% ipython --no-banner

In [1]: import numpy as np

In [2]: import numpy.linalg as la

In [3]: np.set_printoptions(precision=3, suppress=True, linewidth=120)

In [4]: def rnd(a):
   ...:     return np.round(a, 3) + 0
   ...: 

In [5]: W0 = np.load("run1.npy")

In [6]: W0
Out[6]: 
array([[  6,   4,  -6,  -4],
       [  0,  -8,   0,   8],
       [ 18,  12, -18, -12],
       [  0, -24,   0,  24]])

In [7]: rnd(la.eigvals(W0).sum().real)
Out[7]: np.float64(4.0)

In [8]: rnd(la.norm(W0, 2) / la.norm(W0))
Out[8]: np.float64(0.884)

In [9]: la.matrix_rank(W0, rtol=0.1)
Out[9]: np.int64(2)

In [10]: la.cond(W0) > 100
Out[10]: np.True_

In [11]: np.argsort(-la.norm(W0, axis=0).round(6), kind="stable")[:3]
Out[11]: array([1, 3, 0])

In [12]: f = np.array([4, -4, 3])

In [13]: np.correlate(W0[1], W0[2], "full")
Out[13]: array([   0,   96,  144, -192, -288,   96,  144])

In [14]: np.array([np.convolve(row, f, "same") for row in W0])
Out[14]: 
array([[ -8, -22,  20,  -2],
       [-32,  32,   8, -32],
       [-24, -66,  60,  -6],
       [-96,  96,  24, -96]])

In [15]: np.cross(W0[1, :3], W0[2, :3])
Out[15]: array([144,   0, 144])

In [16]: K = np.load("w.npy")

In [17]: K
Out[17]: 
array([[ -2.,   0.,   3.,  -7.],
       [  0.,  -3.,   0.,   0.],
       [  3.,   0.,   6., -21.],
       [ -7.,   0., -21.,  46.]])

In [18]: ev, V = la.eigh(K)

In [19]: np.unique(ev.round(6) + 0, return_counts=True)[1]
Out[19]: array([3, 1])

In [20]: rnd(la.eigvalsh(K + 4 * np.eye(4)))
Out[20]: array([ 1.,  1.,  1., 60.])

In [21]: rnd(ev)
Out[21]: array([-3., -3., -3., 56.])

In [22]: np.abs(V[:, -1]).round(6).argmax()
Out[22]: np.int64(3)

In [23]: rnd(V.T @ V)
Out[23]: 
array([[1., 0., 0., 0.],
       [0., 1., 0., 0.],
       [0., 0., 1., 0.],
       [0., 0., 0., 1.]])

In [24]: rnd(V.T @ K @ V)
Out[24]: 
array([[-3.,  0.,  0.,  0.],
       [ 0., -3.,  0.,  0.],
       [ 0.,  0., -3.,  0.],
       [ 0.,  0.,  0., 56.]])

In [25]: x0 = np.array([0, 0, 2, 2])

In [26]: a = np.maximum(W0 @ x0, 0)

In [27]: W0.T @ a
Out[27]: array([    0, -1280,     0,  1280])

In [28]: np.maximum(W0 @ (3 * x0), 0)
Out[28]: array([  0,  48,   0, 144])

In [29]: W0 * (a > 1e-9)[:, None]
Out[29]: 
array([[  0,   0,   0,   0],
       [  0,  -8,   0,   8],
       [  0,   0,   0,   0],
       [  0, -24,   0,  24]])

In [30]: rng = np.random.default_rng(68)

In [31]: feats = np.eye(4, dtype=int)[rng.permutation(4)] * np.array([-7, 5, -6, -7])

In [32]: feats
Out[32]: 
array([[ 0,  5,  0,  0],
       [-7,  0,  0,  0],
       [ 0,  0, -6,  0],
       [ 0,  0,  0, -7]])

In [33]: rnd(la.norm(feats, axis=0))
Out[33]: array([7., 5., 6., 7.])

In [34]: A2 = np.array([[1, 2, 2], [0, 1, 1], [0, 2, 1]])

In [35]: E = A2 - A2.T

In [36]: E
Out[36]: 
array([[ 0,  2,  2],
       [-2,  0, -1],
       [-2,  1,  0]])

In [37]: Uu, sv, vt = la.svd(E)

In [38]: V = vt[:(sv > 1e-8).sum()]

In [39]: x0 = E[1] + 5 * E[2] + rng.integers(2) * np.eye(3)[0]

In [40]: x0
Out[40]: array([-11.,   5.,  -1.])

In [41]: rnd(V.T @ V)
Out[41]: 
array([[ 0.889, -0.222,  0.222],
       [-0.222,  0.556,  0.444],
       [ 0.222,  0.444,  0.556]])

In [42]: rnd(la.norm(x0 - V.T @ V @ x0))
Out[42]: np.float64(0.333)

In [43]: np.allclose(V.T @ V @ x0, x0)
Out[43]: False

In [44]: la.cond(E) > 100
Out[44]: np.True_

In [45]: X = np.load("dump.npy")

In [46]: X
Out[46]: 
array([[ 0,  0, -1, -1],
       [ 0,  0, -1,  3],
       [-3, -3, -1, -1],
       [-3,  9, -1,  3]])

In [47]: A2 = X + rng.integers(-2, 3, (4, 1)) @ rng.integers(-2, 3, (1, 4))

In [48]: A2
Out[48]: 
array([[-2, -2, -2, -2],
       [ 2,  2,  0,  4],
       [ 1,  1,  1,  1],
       [-1, 11,  0,  4]])

In [49]: A2 - X
Out[49]: 
array([[-2, -2, -1, -1],
       [ 2,  2,  1,  1],
       [ 4,  4,  2,  2],
       [ 2,  2,  1,  1]])

In [50]: np.abs(A2 - X).sum(axis=1)
Out[50]: array([ 6,  6, 12,  6])

In [51]: F = np.load("data.npy")

In [52]: F
Out[52]: 
array([[ 0.223, -1.34 , -0.929],
       [-1.255,  1.645, -1.181],
       [-0.918, -0.423,  0.416],
       [-2.415, -0.107,  0.387]])

In [53]: x0 = np.array([-4, -3, -8])

In [54]: target = F @ x0

In [55]: rnd(la.solve(F.T @ F, F.T @ target))
Out[55]: array([-4., -3., -8.])

In [56]: try:
    ...:     la.solve(F, target)
    ...: except la.LinAlgError as e:
    ...:     print(repr(e))
    ...: 
LinAlgError('Last 2 dimensions of the array must be square')

In [57]: rnd(la.pinv(F) @ F)
Out[57]: 
array([[1., 0., 0.],
       [0., 1., 0.],
       [0., 0., 1.]])

In [58]: target = target + 0.05 * rng.normal(size=4)

In [59]: rnd(target)
Out[59]: array([10.562,  9.549,  1.539,  6.927])

In [60]: c, *_ = la.lstsq(F, target)

In [61]: rnd(F.T @ (target - F @ c))
Out[61]: array([0., 0., 0.])

In [62]: rnd(la.norm(target - F @ c))
Out[62]: np.float64(0.081)

In [63]: [round(float(la.norm(la.solve(F.T @ F + lam * np.eye(3), F.T @ target))), 2) for lam in (0, 1, 10, 100)]
Out[63]: [9.44, 6.69, 2.13, 0.31]

In [64]: rnd(c)
Out[64]: array([-4.005, -2.993, -8.011])

In [65]: P = F @ la.solve(F.T @ F, F.T)

In [66]: np.trace(P)
Out[66]: np.float64(3.0)

In [67]: Q, V = la.qr(F[:, :1])[0], la.qr(F[:, 1:])[0]

In [68]: sv = la.svd(Q.T @ V, compute_uv=False)

In [69]: rnd(la.norm(Q @ Q.T - V @ V.T, 2))
Out[69]: np.float64(1.0)

In [70]: rnd(sv)
Out[70]: array([0.288])

In [71]: (sv > 0.9).sum()
Out[71]: np.int64(0)

In [72]: A2 = np.c_[F[:, :1] @ np.array([[1]]), np.array([0, 1, -3, 2])]

In [73]: A2
Out[73]: 
array([[ 0.223,  0.   ],
       [-1.255,  1.   ],
       [-0.918, -3.   ],
       [-2.415,  2.   ]])

In [74]: rnd(la.norm(A2 - F @ la.lstsq(F, A2)[0], axis=0))
Out[74]: array([0.   , 3.329])

In [75]: la.matrix_rank(np.c_[F, A2])
Out[75]: np.int64(4)

In [76]: rnd(la.norm(la.qr(F)[0].T @ A2, axis=0) ** 2 / ((A2 ** 2).sum(axis=0) + 1e-12))
Out[76]: array([1.   , 0.208])

In [77]: f = np.array([0, -1])

In [78]: rnd(np.correlate(F[0], F[1], "full"))
Out[78]: array([-0.263,  1.949, -1.387,  0.153,  1.166])

In [79]: np.polyval(f, F[0])
Out[79]: array([-1., -1., -1.])

In [80]: np.convolve(F[0], f)
Out[80]: array([ 0.   , -0.223,  1.34 ,  0.929])

In [81]: arr = np.loadtxt("block5.csv", delimiter=",")

In [82]: arr
Out[82]: 
array([[ -3.,  -3.,  -3.,  -3.],
       [ -3.,  -6.,  -6.,  -6.],
       [ -3.,  -6.,  -9.,  -9.],
       [ -3.,  -6.,  -9., -12.]])

In [83]: # symmetric

In [84]: la.determinant(arr)
Traceback (most recent call last):
  Cell In[84], line 1
    la.determinant(arr)
AttributeError: module 'numpy.linalg' has no attribute 'determinant'


In [85]: (arr + arr.T) / 2
Out[85]: 
array([[ -3.,  -3.,  -3.,  -3.],
       [ -3.,  -6.,  -6.,  -6.],
       [ -3.,  -6.,  -9.,  -9.],
       [ -3.,  -6.,  -9., -12.]])

In [86]: assert arr == arr.T
Traceback (most recent call last):
  Cell In[86], line 1
    assert arr == arr.T
ValueError: The truth value of an array with more than one element is ambiguous. Use a.any() or a.all()


In [87]: rnd(np.sort(np.abs(la.eigvals(arr))))
Out[87]: array([ 0.849,  1.278,  3.   , 24.873])

In [88]: arr @ arr
Out[88]: 
array([[ 36.,  63.,  81.,  90.],
       [ 63., 117., 153., 171.],
       [ 81., 153., 207., 234.],
       [ 90., 171., 234., 270.]])

In [89]: np.allclose(arr @ arr.T, arr.T @ arr)
Out[89]: True

In [90]: rnd(la.det(arr))
Out[90]: np.float64(81.0)

In [91]: mat = np.loadtxt("test4.csv", delimiter=",")

In [92]: rnd(mat)
Out[92]: 
array([[ 0.5  ,  0.866],
       [-0.866,  0.5  ]])

In [93]: # columns are unit length and at right angles

In [94]: z = rng.permutation(2)

In [95]: z
Out[95]: array([1, 0])

In [96]: A2 = mat[z][:, z]

In [97]: rnd(A2)
Out[97]: 
array([[ 0.5  , -0.866],
       [ 0.866,  0.5  ]])

In [98]: np.allclose(A2, mat)
Out[98]: False

In [99]: rnd(np.sort(np.abs(la.eigvals(A2))))
Out[99]: array([1., 1.])

In [100]: rnd(np.diag(A2))
Out[100]: array([0.5, 0.5])
